In [1]: import numpy as np

In [2]: from numpy import linalg as LA

In [3]: np.set_printoptions(precision=2, suppress=True, linewidth=100)

In [4]: rng = np.random.default_rng(58)

In [5]: theta = rng.uniform(0, 2 * np.pi, 43)

In [6]: q, _ = LA.qr(np.array([[0.8, -0.4],
   ...:     [-1.5, 1.9],
   ...:     [0.8, 1.8],
   ...:     [0.6, 0.3],
   ...:     [0.0, 0.0],
   ...:     [0.9, -1.7]]))

In [7]: m1 = 10 * np.c_[np.cos(theta), np.sin(theta)] @ q.T

In [8]: print(m1)
[[ 0.93 -5.53 -6.34 -1.29  0.    5.17]
 [-2.39  7.26  2.95 -0.33  0.   -5.72]
 [-0.6  -2.94 -8.38 -2.57  0.    3.75]
 [-1.38 -1.35 -8.91 -3.09  0.    2.73]
 [-1.73  6.6   4.7   0.46  0.   -5.59]
 [-2.68  1.88 -8.7  -3.65  0.    0.4 ]
 [ 0.84 -5.41 -6.48 -1.37  0.    5.11]
 [-2.72  1.98 -8.67 -3.66  0.    0.33]
 [ 3.71 -6.28  5.01  3.14  0.    3.44]
 [-3.09  7.64  0.45 -1.35  0.   -5.48]
 [ 3.7  -6.06  5.37  3.23  0.    3.21]
 [ 0.03 -4.09 -7.7  -2.09  0.    4.42]
 [-3.38  7.58 -1.   -1.88  0.   -5.15]
 [ 3.05 -7.63 -0.62  1.28  0.    5.51]
 [-0.19 -3.71 -7.96 -2.26  0.    4.21]
 [ 3.59 -5.24  6.46  3.48  0.    2.41]
 [-3.3   7.62 -0.54 -1.72  0.   -5.27]
 [-2.47  7.33  2.7  -0.44  0.   -5.71]
 [ 3.37 -7.58  0.97  1.87  0.    5.16]
 [-1.42 -1.26 -8.92 -3.11  0.    2.67]
 [ 3.71 -6.28  5.02  3.14  0.    3.43]
 [-3.71  6.73 -4.13 -2.9   0.   -3.93]
 [ 1.91  0.14  9.02  3.37  0.   -1.89]
 [-3.33  4.03 -7.58 -3.66  0.   -1.34]
 [-2.32  0.88 -8.94 -3.54  0.    1.16]
 [-1.68  6.53  4.81  0.51  0.   -5.57]
 [-2.46  1.25 -8.87 -3.59  0.    0.88]
 [ 3.49 -7.48  1.7   2.13  0.    4.94]
 [-3.69  6.   -5.46 -3.25  0.   -3.15]
 [ 2.59 -7.42 -2.33  0.6   0.    5.7 ]
 [ 2.13 -7.03 -3.67  0.02  0.    5.7 ]
 [-2.73  2.02 -8.66 -3.66  0.    0.29]
 [ 0.08 -4.19 -7.63 -2.04  0.    4.48]
 [ 3.19 -7.64  0.01  1.53  0.    5.39]
 [-3.1   7.64  0.41 -1.37  0.   -5.48]
 [-1.84  6.72  4.43  0.33  0.   -5.63]
 [ 0.46  3.21  8.25  2.47  0.   -3.91]
 [-3.62  5.38 -6.3  -3.44  0.   -2.54]
 [ 3.66 -7.11  3.17  2.61  0.    4.39]
 [ 2.73 -2.03  8.65  3.66  0.   -0.29]
 [-1.22 -1.68 -8.83 -2.99  0.    2.95]
 [ 3.71 -6.34  4.91  3.11  0.    3.5 ]
 [ 3.56 -7.37  2.26  2.32  0.    4.75]]

In [9]: print(LA.cond(m1) > 100)
True

In [10]: print([round(float(x), 2) for x in LA.svd(m1, compute_uv=False)[:3]])
[48.49, 44.15, 0.0]

In [11]: print(LA.matrix_rank(m1, rtol=0.1))
2

In [12]: left, sigma, VT = LA.svd(m1)

In [13]: print(np.argmax(sigma[:-1] / (sigma[1:] + 1e-6)) + 1)
2

In [14]: print(sigma.round(2) + 0)
[48.49 44.15  0.    0.    0.    0.  ]

In [15]: out = left[:, :2] @ np.diag(sigma[:2]) @ VT[:2]

In [16]: print(round(LA.norm(m1 - out) / LA.norm(m1), 2))
0.0

In [17]: print(LA.matrix_rank(out))
2

In [18]: print(LA.matrix_rank(m1, rtol=0.05))
2

In [19]: print(round(float(LA.norm(m1 - out, 2)), 2), np.round(sigma[2], 2))
0.0 0.0

In [20]: print(np.allclose(m1[:-1].T @ LA.lstsq(m1[:-1].T, m1[-1])[0], m1[-1]))
True

In [21]: LA.inv(m1)
LinAlgError: Last 2 dimensions of the array must be square


In [22]: print(LA.lstsq(m1[:-1].T, m1[-1])[2])
2

In [23]: print(round(np.trace(LA.pinv(m1) @ m1), 2))
2.0

In [24]: out = m1 + rng.integers(-2, 3, (43, 2)) @ rng.integers(-2, 3, (2, 6))

In [25]: print(out)
[[  2.93  -2.53  -9.34  -5.29   2.     6.17]
 [ -2.39   6.26   3.95   1.67   2.    -6.72]
 [  1.4   -2.94  -8.38  -0.57   8.     1.75]
 [ -0.38  -1.35  -8.91  -2.09   4.     1.73]
 [  0.27   7.6    3.7    0.46   6.    -6.59]
 [ -1.68   3.88 -10.7   -6.65   0.     1.4 ]
 [ -0.16  -8.41  -3.48   3.63   2.     3.11]
 [ -0.72   4.98 -11.67  -7.66   2.     1.33]
 [  5.71  -6.28   5.01   5.14   8.     1.44]
 [ -1.09  10.64  -2.55  -5.35   2.    -4.48]
 [  1.7  -10.06   9.37   9.23   0.     1.21]
 [ -1.97  -6.09  -5.7   -0.09  -4.     4.42]
 [ -1.38   9.58  -3.    -3.88   4.    -5.15]
 [  4.05  -8.63   0.38   4.28   6.     3.51]
 [ -2.19  -4.71  -6.96  -2.26  -6.     5.21]
 [  5.59  -5.24   6.46   5.48   8.     0.41]
 [ -1.3    9.62  -2.54  -3.72   4.    -5.27]
 [ -4.47   7.33   2.7   -2.44  -8.    -3.71]
 [  2.37 -10.58   3.97   6.87   2.     3.16]
 [ -1.42   0.74 -10.92  -7.11  -4.     4.67]
 [  5.71  -6.28   5.02   5.14   8.     1.43]
 [ -4.71   4.73  -2.13   0.1    0.    -4.93]
 [  0.91  -2.86  12.02   8.37   2.    -3.89]
 [ -2.33   3.03  -6.58  -0.66   6.    -3.34]
 [ -4.32   0.88  -8.94  -5.54  -8.     3.16]
 [  0.32   6.53   4.81   2.51   8.    -7.57]
 [ -0.46   4.25 -11.87  -7.59   2.     1.88]
 [  5.49  -3.48  -2.3   -3.87   0.     6.94]
 [ -4.69   5.    -4.46  -2.25  -2.    -3.15]
 [  1.59  -7.42  -2.33  -0.4   -4.     6.7 ]
 [  3.13  -5.03  -5.67  -2.98   0.     6.7 ]
 [ -3.73   1.02  -7.66  -2.66  -2.     0.29]
 [  1.08  -3.19  -8.63  -3.04   2.     4.48]
 [  2.19  -9.64   2.01   4.53   0.     4.39]
 [ -5.1    3.64   4.41   4.63   0.    -7.48]
 [ -2.84   4.72   6.43   3.33   0.    -6.63]
 [  1.46   4.21   7.25   1.47   2.    -3.91]
 [ -1.62   6.38  -7.3   -3.44   6.    -3.54]
 [  4.66  -6.11   2.17   1.61   2.     4.39]
 [  2.73  -0.03   6.65  -0.34  -4.     1.71]
 [ -3.22  -4.68  -5.83   1.01  -2.     1.95]
 [  5.71  -5.34   3.91   3.11   6.     2.5 ]
 [  2.56  -9.37   4.26   5.32   0.     3.75]]

In [26]: print(np.abs(out - m1).sum(axis=1))
[15.  7. 14.  7. 11.  9. 16. 15. 14. 15. 18. 12. 12. 14. 11. 14. 12. 14. 16. 14. 14.  9. 16. 14.
 14. 14. 15. 18.  6.  7.  9.  6.  6.  9. 18.  9.  6. 11.  6. 14. 15. 11.  9.]

In [27]: print(LA.matrix_rank(out - m1, tol=1e-8))
2

In [28]: u, r1 = m1[12], m1[20]

In [29]: print(round(float(u @ r1), 2))
-88.74

In [30]: print(round(u @ u, 2))
100.0

In [31]: pr = (u @ r1) / (u @ u) * u

In [32]: print(np.round((r1 - pr) @ u, 2))
0.0

In [33]: print(LA.matrix_rank(np.outer(u, r1)))
1

In [34]: print(round(LA.norm(u + r1) ** 2 + LA.norm(u - r1) ** 2, 2))
400.0

In [35]: print(pr)
[ 3.   -6.73  0.88  1.67 -0.    4.57]
